$ ipython --no-banner

In [1]: import numpy as np

In [2]: np.set_printoptions(suppress=True, linewidth=200)

In [3]: m1 = np.array([[2, -3, 1, 0],
   ...:     [1, -2, 1, 1],
   ...:     [-2, -2, 1, -2],
   ...:     [3, 0, -1, -1],
   ...:     [2, -3, -1, 3],
   ...:     [2, -3, 1, 0]])

In [4]: w1 = np.array([[6, 1, 1, 7, 3, 7],
   ...:     [4, 0, 9, 7, 4, 6],
   ...:     [5, 7, 2, 4, 7, 4],
   ...:     [6, 7, 0, 9, 7, 7]])

In [5]: beta = np.array([3, 1, -2, -3, 1, -2])

In [6]: hid = np.maximum(m1 @ w1 + beta, 0)

In [7]: (hid > 0).astype(int)
Out[7]: 
array([[1, 1, 0, 0, 1, 0],
       [1, 1, 0, 1, 1, 1],
       [0, 0, 0, 0, 0, 0],
       [1, 0, 0, 1, 0, 1],
       [1, 1, 0, 1, 1, 1],
       [1, 1, 0, 0, 1, 0]])

In [8]: np.linalg.matrix_rank(hid)
Out[8]: np.int64(4)

In [9]: np.round((hid > 0).mean(axis=0), 1)
Out[9]: array([0.8, 0.7, 0. , 0.5, 0.7, 0.5])

In [10]: hid
Out[10]: 
array([[ 8, 10,  0,  0,  2,  0],
       [12, 16,  0,  3, 10,  4],
       [ 0,  0,  0,  0,  0,  0],
       [10,  0,  0,  5,  0,  8],
       [16, 17,  0, 13,  9, 11],
       [ 8, 10,  0,  0,  2,  0]])

In [11]: cent = np.array([[0, 2], [0, 2], [2, 0], [2, 1], [1, 1], [2, 2]])

In [12]: w1 @ cent
Out[12]: 
array([[33, 38],
       [48, 31],
       [27, 43],
       [39, 56]])

In [13]: U, sv, Vh = np.linalg.svd(hid)

In [14]: evecs = Vh[:(sv > 1e-8).sum()]

In [15]: rng = np.random.default_rng(5021)

In [16]: x = hid[1] + 3 * hid[3] + rng.integers(2) * np.eye(6)[0]

In [17]: x
Out[17]: array([42., 16.,  0., 18., 10., 28.])

In [18]: np.round(evecs.T @ evecs, 1) + 0
Out[18]: 
array([[ 0.9,  0.1,  0. , -0.1, -0.1,  0.3],
       [ 0.1,  0.9,  0. ,  0.1,  0.1, -0.2],
       [ 0. ,  0. ,  0. ,  0. ,  0. ,  0. ],
       [-0.1,  0.1,  0. ,  0.8, -0.1,  0.3],
       [-0.1,  0.1,  0. , -0.1,  0.9,  0.2],
       [ 0.3, -0.2,  0. ,  0.3,  0.2,  0.5]])

In [19]: x = np.array([1, -2, 0, 1])

In [20]: rhs = m1 @ x

In [21]: np.round(np.linalg.lstsq(m1, rhs)[0], 1) + 0
Out[21]: array([ 1., -2.,  0.,  1.])

In [22]: try:
    ...:     np.linalg.solve(m1, rhs)
    ...: except np.linalg.LinAlgError as e:
    ...:     print(repr(e))
    ...: 
LinAlgError('Last 2 dimensions of the array must be square')

In [23]: rhs = rhs + 0.3 * rng.normal(size=6)

In [24]: rhs.round(1)
Out[24]: array([ 7.9,  6.4, -0.2,  1.9, 11. ,  8.4])

In [25]: beta, *_ = np.linalg.lstsq(m1, rhs)

In [26]: [round(float(np.linalg.norm(np.linalg.solve(m1.T @ m1 + lam * np.eye(4), m1.T @ rhs))), 2) for lam in (0, 1, 10, 100)]
Out[26]: [2.47, 2.42, 2.03, 0.81]

In [27]: beta.round(1)
Out[27]: array([ 1.1, -1.9,  0.2,  1.1])

In [28]: blk = np.stack([m1, 4 * m1, m1[::-1]])

In [29]: np.linalg.matrix_rank(blk.reshape(3, -1))
Out[29]: np.int64(2)

In [30]: np.einsum("bij,cij->bc", blk, blk)
Out[30]: 
array([[  82,  328,   38],
       [ 328, 1312,  152],
       [  38,  152,   82]])

In [31]: np.round(np.linalg.norm(blk, axis=(1, 2)), 1)
Out[31]: array([ 9.1, 36.2,  9.1])

In [32]: A2 = m1 / np.linalg.norm(m1, axis=1, keepdims=True)

In [33]: C2 = A2 @ A2.T

In [34]: np.argwhere(np.triu(np.abs(C2) > 0.95, 1))
Out[34]: array([[0, 5]])

In [35]: np.round(np.linalg.norm(A2, axis=1), 1)
Out[35]: array([1., 1., 1., 1., 1., 1.])

In [36]: (C2 - 2 * np.eye(6)).round(6).argmax(axis=1)
Out[36]: array([5, 0, 0, 0, 1, 0])

In [37]: C2[4].round(1)
Out[37]: array([ 0.7,  0.8, -0.3,  0.3,  1. ,  0.7])

In [38]: E = (rng.random((5, 5)) < 0.3) + np.eye(5)

In [39]: E /= E.sum(axis=1, keepdims=True)

In [40]: E.round(1)
Out[40]: 
array([[0.5, 0. , 0. , 0. , 0.5],
       [0.2, 0.5, 0. , 0.2, 0. ],
       [0. , 0. , 0.7, 0.3, 0. ],
       [0. , 0. , 0.5, 0.5, 0. ],
       [0. , 0. , 0.3, 0. , 0.7]])

In [41]: # row-stochastic, so 1 is an eigenvalue

In [42]: vals, evecs = np.linalg.eig(E)

In [43]: np.round(np.sort(np.linalg.eigvals(E.T)), 1)
Out[43]: array([0.2, 0.5, 0.5, 0.7, 1. ])

In [44]: np.round(np.sort(np.linalg.eigvals(np.linalg.inv(E))), 1)
Out[44]: array([1. , 1.5, 2. , 2. , 6. ])

In [45]: np.round(np.sort(np.linalg.eigvals(E @ E)), 1) + 0
Out[45]: array([0. , 0.2, 0.2, 0.4, 1. ])

In [46]: blk = np.stack([E, -3 * E, E[::-1]])

In [47]: np.round(np.linalg.det(blk), 1) + 0
Out[47]: array([ 0. , -6.8,  0. ])

In [48]: (blk @ E.T).shape
Out[48]: (3, 5, 5)

In [49]: np.linalg.matrix_rank(blk)
Out[49]: array([5, 5, 5])

In [50]: f = np.array([-3, -5, -5, 0, 4])

In [51]: A2 = E + np.outer(f, np.eye(5)[0])

In [52]: np.linalg.matrix_rank(A2 - E)
Out[52]: np.int64(1)

In [53]: np.linalg.matrix_rank(np.linalg.inv(A2) - np.linalg.inv(E), tol=1e-8)
Out[53]: np.int64(1)

In [54]: M = np.loadtxt("a.csv", delimiter=",")

In [55]: M.round(1) + 0
Out[55]: 
array([[ 15.5,   2.7, -15.6,  18.9],
       [  5.1,   3.4,  -8.9,   7.4],
       [  3.2,   3.2,  -7.2,   5.3],
       [  1.9,   3. ,  -5.8,   3.8],
       [  0.5,   2.4,  -3.9,   2.2],
       [  0.3,   2.3,  -3.7,   2. ],
       [ -0.3,   1.5,  -2. ,   1. ],
       [ -0.3,   0.6,  -0.6,   0.3],
       [  1.8,  -1.3,   0.5,  -3.7],
       [  1.9,  -0.6,  -0.5,  -8.2],
       [  1.6,   0. ,  -1.2, -10.8],
       [  1.5,   0.1,  -1.3, -11.3],
       [  1.5,   0.1,  -1.3, -11.5],
       [  1.4,   0.2,  -1.4, -11.8],
       [  1.4,   0.3,  -1.5, -12. ],
       [  1.3,   0.5,  -1.6, -12.8],
       [  0.8,   1.1,  -2.2, -15.3],
       [  0.5,   1.4,  -2.5, -16.4],
       [ -1.6,   3.7,  -4.3, -24.3],
       [ -2.6,   4.7,  -5. , -27.6]])

In [56]: U, sv, Vh = np.linalg.svd(M)

In [57]: np.argmax(sv[:-1] / (sv[1:] + 1e-6)) + 1
Out[57]: np.int64(3)

In [58]: sv.round(1) + 0
Out[58]: array([57.2, 27.9,  9.4,  0. ])

In [59]: A2 = U[:, :3] @ np.diag(sv[:3]) @ Vh[:3]

In [60]: round(float(np.abs(M - A2).max()), 1)
Out[60]: 0.0

In [61]: round(np.linalg.norm(M - A2) / np.linalg.norm(M), 1)
Out[61]: np.float64(0.0)

In [62]: A2.round(1) + 0
Out[62]: 
array([[ 15.5,   2.7, -15.6,  18.9],
       [  5.1,   3.4,  -8.9,   7.4],
       [  3.2,   3.2,  -7.2,   5.3],
       [  1.9,   3. ,  -5.8,   3.8],
       [  0.5,   2.4,  -3.9,   2.2],
       [  0.3,   2.3,  -3.7,   2. ],
       [ -0.3,   1.5,  -2. ,   1. ],
       [ -0.3,   0.6,  -0.6,   0.3],
       [  1.8,  -1.3,   0.5,  -3.7],
       [  1.9,  -0.6,  -0.5,  -8.2],
       [  1.6,   0. ,  -1.2, -10.8],
       [  1.5,   0.1,  -1.3, -11.3],
       [  1.5,   0.1,  -1.3, -11.5],
       [  1.4,   0.2,  -1.4, -11.8],
       [  1.4,   0.3,  -1.5, -12. ],
       [  1.3,   0.5,  -1.6, -12.8],
       [  0.8,   1.1,  -2.2, -15.3],
       [  0.5,   1.4,  -2.5, -16.4],
       [ -1.6,   3.7,  -4.3, -24.3],
       [ -2.6,   4.7,  -5. , -27.6]])

In [63]: np.linalg.matrix_rank(M, rtol=0.05)
Out[63]: np.int64(3)

In [64]: round(np.linalg.norm(M - A2, 2), 1), round(float(sv[3]), 1)
Out[64]: (np.float64(0.0), 0.0)

In [65]: np.linalg.matrix_rank(A2)
Out[65]: np.int64(3)
